% python3 -q
>>> import numpy as np
>>> np.set_printoptions(precision=3, suppress=True, linewidth=120, sign=" ")
>>> F = np.load("out8.npy")
>>> F
array([[ 4, -1,  0,  2, -1,  3, -3,  0,  3,  2, -3,  3,  4],
       [ 4, -3,  3, -5, -5,  5, -2,  4,  4, -5,  4,  2,  2],
       [ 5,  0,  2,  5, -3,  5,  0,  4, -5, -5,  2,  0,  1],
       [-3,  5,  3, -4,  3,  3, -4,  3,  4,  5,  3, -1,  0],
       [ 1,  2, -1,  4, -2,  3,  1,  0,  3,  1,  4,  3,  1],
       [ 0, -2,  1,  5,  0, -3,  0,  0,  0, -1, -4,  3,  4]])
>>> cov = F.T @ F
>>> np.linalg.svd(F, compute_uv=False) ** 2
array([ 274.278,  215.907,  112.469,   79.229,   43.322,   20.794])
>>> (F @ F.T).shape
(6, 6)
>>> F.shape
(6, 13)
>>> round(np.linalg.norm(F), 3)
np.float64(27.313)
>>> F[6]
Traceback (most recent call last):
  File "<python-input-9>", line 1, in <module>
    F[6]
    ~^^^
IndexError: index 6 is out of bounds for axis 0 with size 6
>>> np.linalg.matrix_rank(F)
np.int64(6)
>>> np.linalg.svd(F, compute_uv=False)
array([ 16.561,  14.694,  10.605,   8.901,   6.582,   4.56 ])
>>> F - F[0]
array([[ 0,  0,  0,  0,  0,  0,  0,  0,  0,  0,  0,  0,  0],
       [ 0, -2,  3, -7, -4,  2,  1,  4,  1, -7,  7, -1, -2],
       [ 1,  1,  2,  3, -2,  2,  3,  4, -8, -7,  5, -3, -3],
       [-7,  6,  3, -6,  4,  0, -1,  3,  1,  3,  6, -4, -4],
       [-3,  3, -1,  2, -1,  0,  4,  0,  0, -1,  7,  0, -3],
       [-4, -1,  1,  3,  1, -6,  3,  0, -3, -3, -1,  0,  0]])
>>> F[:, 13]
Traceback (most recent call last):
  File "<python-input-13>", line 1, in <module>
    F[:, 13]
    ~^^^^^^^
IndexError: index 13 is out of bounds for axis 1 with size 13
>>> np.count_nonzero(F)
np.int64(66)
>>> F.mean(axis=0)
array([ 1.833,  0.167,  1.333,  1.167, -1.333,  2.667, -1.333,  1.833,  1.5  , -0.5  ,  1.   ,  1.667,  2.   ])
>>> np.diff(F, axis=0)
array([[ 0, -2,  3, -7, -4,  2,  1,  4,  1, -7,  7, -1, -2],
       [ 1,  3, -1, 10,  2,  0,  2,  0, -9,  0, -2, -2, -1],
       [-8,  5,  1, -9,  6, -2, -4, -1,  9, 10,  1, -1, -1],
       [ 4, -3, -4,  8, -5,  0,  5, -3, -1, -4,  1,  4,  1],
       [-1, -4,  2,  1,  2, -6, -1,  0, -3, -2, -8,  0,  3]])
>>> F.sum(axis=0)
array([11,  1,  8,  7, -8, 16, -8, 11,  9, -3,  6, 10, 12])
>>> W1 = np.array([[-2, -1, -1],
...     [1, 0, 0],
...     [-3, 3, -2],
...     [3, -2, -1],
...     [2, 1, -1],
...     [2, 1, 2],
...     [2, 3, 2],
...     [2, -3, 2],
...     [3, -2, -3],
...     [-1, -1, -1],
...     [-1, 3, -2],
...     [0, 2, -2],
...     [1, -3, 0]])
>>> b = np.array([0, 0, 1])
>>> hid = np.maximum(F @ W1 + b, 0)
>>> (hid > 0).mean(axis=0)
array([ 0.667,  0.167,  0.167])
>>> np.linalg.matrix_rank(hid)
np.int64(3)
>>> W2 = np.array([[3, 2, -2], [0, 1, 2], [3, 0, -3]])
>>> hid @ W2
array([[ 27,  18, -18],
       [  0,   4,   8],
       [ 72,   0, -72],
       [ 12,   8,  -8],
       [ 72,  48, -48],
       [ 39,  26, -26]])
>>> u = np.array([0, 0, 1, 1, 1, 1])
>>> r1 = np.array([-1, 2, 2, 3, 0, 3, -3])
>>> E = np.outer(u, r1)
>>> E
array([[ 0,  0,  0,  0,  0,  0,  0],
       [ 0,  0,  0,  0,  0,  0,  0],
       [-1,  2,  2,  3,  0,  3, -3],
       [-1,  2,  2,  3,  0,  3, -3],
       [-1,  2,  2,  3,  0,  3, -3],
       [-1,  2,  2,  3,  0,  3, -3]])
>>> # rows 0 and 1 are equal
>>> np.allclose(E[:-1].T @ np.linalg.lstsq(E[:-1].T, E[-1])[0], E[-1])
True
>>> U, sv = np.linalg.svd(E)
Traceback (most recent call last):
  File "<python-input-31>", line 1, in <module>
    U, sv = np.linalg.svd(E)
    ^^^^^
ValueError: too many values to unpack (expected 2)
>>> U, sv, vt = np.linalg.svd(E, full_matrices=False)
>>> (sv > 1e-8).sum()
np.int64(1)
>>> np.round(vt @ vt.T, 3) + 0
array([[ 1.,  0.,  0.,  0.,  0.,  0.],
       [ 0.,  1.,  0.,  0.,  0.,  0.],
       [ 0.,  0.,  1.,  0.,  0.,  0.],
       [ 0.,  0.,  0.,  1.,  0.,  0.],
       [ 0.,  0.,  0.,  0.,  1.,  0.],
       [ 0.,  0.,  0.,  0.,  0.,  1.]])
>>> np.sqrt((sv ** 2).sum()), np.round(np.linalg.norm(E), 3)
(np.float64(12.0), np.float64(12.0))
>>> sv
array([12.,  0.,  0.,  0.,  0., -0.])
>>> U, sv, vt = np.linalg.svd(E)
>>> vecs = vt[:(sv > 1e-8).sum()]
>>> rng = np.random.default_rng(1)
>>> x0 = E[3] + -1 * E[0] + rng.integers(2) * np.eye(7)[3]
>>> x0
array([-1.,  2.,  2.,  3.,  0.,  3., -3.])
>>> np.round(np.linalg.norm(x0 - vecs.T @ vecs @ x0), 3)
np.float64(0.0)
>>> U, sv, vt = np.linalg.svd(E)
>>> np.argmax(sv[:-1] / (sv[1:] + 1e-6)) + 1
np.int64(1)
>>> A2 = U[:, :1] @ np.diag(sv[:1]) @ vt[:1]
>>> np.linalg.matrix_rank(E, rtol=0.05)
np.int64(1)
>>> round(float(np.linalg.norm(E - A2, 2)), 3), sv[1]
(0.0, np.float64(0.0))
>>> np.linalg.matrix_rank(E, rtol=0.1)
np.int64(1)
>>> np.round(np.linalg.norm(E, 2) / np.linalg.norm(E), 3)
np.float64(1.0)
>>> np.argsort(-np.linalg.norm(E, axis=0).round(6), kind="stable")[:3]
array([ 3,  5,  6])
